>>> import numpy as np
>>> np.set_printoptions(precision=2, suppress=True, linewidth=160)
>>> tidy = lambda a: np.round(a, 2) + 0
>>> feats = np.load("out7.npy")
>>> tidy(feats)
array([[ 0.11, -0.17, -0.15,  0.08, -0.18,  0.09],
       [-0.17,  0.77, -0.15,  0.07,  0.1 , -0.33],
       [-0.15, -0.15,  0.49, -0.26,  0.37,  0.02],
       [ 0.08,  0.07, -0.26,  0.14, -0.2 , -0.01],
       [-0.18,  0.1 ,  0.37, -0.2 ,  0.35, -0.08],
       [ 0.09, -0.33,  0.02, -0.01, -0.08,  0.15]])
>>> w, vecs = np.linalg.eigh(feats)
>>> tidy(np.linalg.svd(feats, compute_uv=False))
array([1., 1., 0., 0., 0., 0.])
>>> tidy(np.linalg.eigvalsh(feats + 5 * np.eye(6)))
array([5., 5., 5., 5., 6., 6.])
>>> tidy(vecs @ np.diag(w) @ vecs.T)
array([[ 0.11, -0.17, -0.15,  0.08, -0.18,  0.09],
       [-0.17,  0.77, -0.15,  0.07,  0.1 , -0.33],
       [-0.15, -0.15,  0.49, -0.26,  0.37,  0.02],
       [ 0.08,  0.07, -0.26,  0.14, -0.2 , -0.01],
       [-0.18,  0.1 ,  0.37, -0.2 ,  0.35, -0.08],
       [ 0.09, -0.33,  0.02, -0.01, -0.08,  0.15]])
>>> tidy(np.linalg.eigvalsh(feats @ feats))
array([0., 0., 0., 0., 1., 1.])
>>> (w > 1e-8).sum(), (w < -1e-8).sum()
(np.int64(2), np.int64(0))
>>> tidy(w.sum()), tidy(np.trace(feats))
(np.float64(2.0), np.float64(2.0))
>>> arr = np.load("w.npy")
>>> arr
array([[ 0.,  0., -1.,  1., -3., -3.],
       [ 0.,  0.,  0.,  0.,  0.,  0.],
       [-1.,  0.,  0.,  0.,  0.,  0.],
       [ 1.,  0.,  0.,  0.,  0.,  0.],
       [-3.,  0.,  0.,  0.,  0.,  0.],
       [-3.,  0.,  0.,  0.,  0.,  0.]])
>>> w, vecs = np.linalg.eigh(arr)
>>> x = np.array([-1, 3, 3, 3, -2, 3])
>>> (np.sign(vecs[:, -1].round(6)) == np.sign(vecs[0, -1].round(6))).astype(int)
array([1, 0, 0, 1, 0, 0])
>>> np.abs(arr).sum(axis=1).max(), tidy(np.abs(w).max())
(np.float64(8.0), np.float64(4.47))
>>> tidy(vecs * np.maximum(w, 0) @ vecs.T)
array([[ 2.24,  0.  , -0.5 ,  0.5 , -1.5 , -1.5 ],
       [ 0.  ,  0.  ,  0.  ,  0.  ,  0.  ,  0.  ],
       [-0.5 ,  0.  ,  0.11, -0.11,  0.34,  0.34],
       [ 0.5 ,  0.  , -0.11,  0.11, -0.34, -0.34],
       [-1.5 ,  0.  ,  0.34, -0.34,  1.01,  1.01],
       [-1.5 ,  0.  ,  0.34, -0.34,  1.01,  1.01]])
>>> rank = np.linalg.matrix_rank(arr)
>>> rank
np.int64(2)
>>> ns = np.linalg.svd(arr)[2][rank:].T
>>> tidy(arr @ ns)
array([[0., 0., 0., 0.],
       [0., 0., 0., 0.],
       [0., 0., 0., 0.],
       [0., 0., 0., 0.],
       [0., 0., 0., 0.],
       [0., 0., 0., 0.]])
>>> np.allclose(arr @ ns, 0)
True
>>> tidy(np.linalg.eigvalsh(arr).min())
np.float64(-4.47)
>>> try:
...     np.linalg.cholesky(arr)
... except np.linalg.LinAlgError as e:
...     print("failed:", e)
... 
failed: Matrix is not positive definite
>>> x = np.array([0, 2, -1, 1, -2, 2])
>>> arr * x
array([[ 0.,  0.,  1.,  1.,  6., -6.],
       [ 0.,  0., -0.,  0., -0.,  0.],
       [-0.,  0., -0.,  0., -0.,  0.],
       [ 0.,  0., -0.,  0., -0.,  0.],
       [-0.,  0., -0.,  0., -0.,  0.],
       [-0.,  0., -0.,  0., -0.,  0.]])
>>> np.einsum("ij,j->i", arr, x)
array([2., 0., 0., 0., 0., 0.])
>>> np.linalg.norm(arr @ x) <= np.linalg.norm(arr, 2) * np.linalg.norm(x) + 1e-9
np.True_
>>> (arr @ x).argmax()
np.int64(0)
>>> (arr * x).sum(axis=1)
array([2., 0., 0., 0., 0., 0.])
>>> F = np.load("run8.npy")
>>> F
array([[-39,   0,   2],
       [  0,   1,   0],
       [  1,   0,  20]])
>>> left, sigma, VT = np.linalg.svd(F)
>>> tidy(sigma)
array([39.05, 20.02,  1.  ])
>>> Y = left[:, :2] @ np.diag(sigma[:2]) @ VT[:2]
>>> np.linalg.matrix_rank(F, rtol=0.05)
np.int64(2)
>>> tidy(np.linalg.norm(F - Y, 2)), sigma[2]
(np.float64(1.0), np.float64(1.0))
>>> x = np.array([5, 2, 0])
>>> target = F @ x
>>> target
array([-195,    2,    5])
>>> tidy(np.linalg.solve(F, F[:, 1]))
array([0., 1., 0.])
>>> tidy(np.linalg.solve(F, target))
array([5., 2., 0.])
>>> tidy(np.linalg.solve(F, target + F[:, 2]))
array([5., 2., 1.])
>>> tidy(np.linalg.solve(F, 4 * target))
array([20.,  8.,  0.])
